In [1]: import numpy as np

In [2]: from numpy import linalg as LA

In [3]: np.set_printoptions(precision=3, suppress=True, linewidth=120)

In [4]: F = np.load("sample11.npy")

In [5]: print(F)
[[3 1]
 [1 2]]

In [6]: W = np.array([[2, -3], [-3, -1]])

In [7]: beta = np.array([-5, 6])

In [8]: act = np.maximum(F @ W + beta, 0)

In [9]: print(LA.matrix_rank(act))
1

In [10]: print(act)
[[0 0]
 [0 1]]

In [11]: cent = np.array([[-3, 1, -3], [-5, 1, -2]])

In [12]: print((act @ cent).round(6).argmax(axis=1))
[0 1]

In [13]: print(W @ cent)
[[ 9 -1  0]
 [14 -4 11]]

In [14]: x0 = np.array([0, 2])

In [15]: h = np.maximum(F @ x0, 0)

In [16]: print(h)
[2 4]

In [17]: print(np.maximum(F @ (3 * x0), 0))
[ 6 12]

In [18]: print(np.flatnonzero(h > 1e-9))
[0 1]

In [19]: print(F * (h > 1e-9)[:, None])
[[3 1]
 [1 2]]

In [20]: print(F.T @ h)
[10 10]

In [21]: B = F ** -1
ValueError: Integers to negative integer powers are not allowed.


In [22]: B = np.inv(F)
AttributeError: module 'numpy' has no attribute 'inv'


In [23]: B = LA.inv(F)

In [24]: print((np.abs(B) > 1e-9).astype(int))
[[1 1]
 [1 1]]

In [25]: print(np.round(LA.slogdet(F)[0], 3))
1.0

In [26]: print(round(float(LA.cond(F)), 3))
2.618

In [27]: print(LA.inv(B))
[[3. 1.]
 [1. 2.]]

In [28]: ev, evecs = LA.eigh(F)

In [29]: x0 = np.array([0, -1])

In [30]: print(evecs * np.abs(ev) @ evecs.T)
[[3. 1.]
 [1. 2.]]

In [31]: print(LA.eigvalsh(F[1:, 1:]))
[2.]

In [32]: print(evecs * np.sqrt(ev) @ evecs.T)
[[1.701 0.325]
 [0.325 1.376]]

In [33]: X = np.array([[-0.8, -1.6, -1.4, -0.7],
    ...:     [-0.1, 0.8, 0.9, 0.5],
    ...:     [-1.1, -1.6, 0.3, -1.2],
    ...:     [0.0, -0.1, -0.5, 0.9],
    ...:     [-1.6, 1.1, -0.1, 0.3],
    ...:     [-0.9, 1.2, 1.2, -0.2],
    ...:     [-0.4, 1.5, -0.5, 0.0],
    ...:     [0.1, -1.1, -1.4, -0.2],
    ...:     [-1.8, -0.2, 0.0, 0.0],
    ...:     [1.9, 0.6, -0.6, -0.4],
    ...:     [0.0, 0.8, -1.1, 0.7],
    ...:     [-0.4, 1.3, 0.4, 1.2],
    ...:     [0.6, -0.7, -0.9, -0.2]])

In [34]: X[5] *= 5

In [35]: print(X)
[[-0.8 -1.6 -1.4 -0.7]
 [-0.1  0.8  0.9  0.5]
 [-1.1 -1.6  0.3 -1.2]
 [ 0.  -0.1 -0.5  0.9]
 [-1.6  1.1 -0.1  0.3]
 [-4.5  6.   6.  -1. ]
 [-0.4  1.5 -0.5  0. ]
 [ 0.1 -1.1 -1.4 -0.2]
 [-1.8 -0.2  0.   0. ]
 [ 1.9  0.6 -0.6 -0.4]
 [ 0.   0.8 -1.1  0.7]
 [-0.4  1.3  0.4  1.2]
 [ 0.6 -0.7 -0.9 -0.2]]

In [36]: proj = X @ LA.solve(X.T @ X, X.T)

In [37]: print(np.round(proj @ X[:, 3], 3) + 0)
[-0.7  0.5 -1.2  0.9  0.3 -1.   0.  -0.2  0.  -0.4  0.7  1.2 -0.2]

In [38]: print(np.allclose(proj @ proj, proj))
True

In [39]: print(np.round(np.trace(proj), 3))
4.0

In [40]: K = np.load("layer13.npy")

In [41]: print(K)
[[-1.745 -2.407  5.233  7.848]
 [-0.228 -0.656  6.208  8.885]
 [-0.152 -1.268  7.3    9.393]
 [ 0.173 -2.437  5.396  8.164]
 [ 1.242 -4.379  6.422 10.022]
 [-2.037 -2.758  6.753  9.103]
 [ 1.021 -2.269  4.888  8.032]
 [ 0.681 -2.177  5.848  9.996]
 [-0.695 -2.167  4.766  8.464]
 [ 0.399 -3.346  4.851  8.92 ]]

In [42]: x0 = np.array([1, 1, -2, 2])

In [43]: rhs = K @ x0

In [44]: print(rhs)
[ 1.078  4.47   2.766  3.272  4.063 -0.095  5.04   6.8    4.534  5.191]

In [45]: rng = np.random.default_rng(34)

In [46]: rhs = rhs + 0.3 * rng.normal(size=10)

In [47]: print(rhs)
[ 1.066  4.093  3.538  3.417  4.256 -0.157  5.057  6.901  4.593  5.008]

In [48]: beta, *_ = LA.lstsq(K, rhs)

In [49]: print(np.round(K.T @ (rhs - K @ beta), 3) + 0)
[0. 0. 0. 0.]

In [50]: print(beta.round())
[ 1.  1. -2.  2.]

In [51]: print(np.round(LA.norm(rhs - K @ beta), 3))
0.743
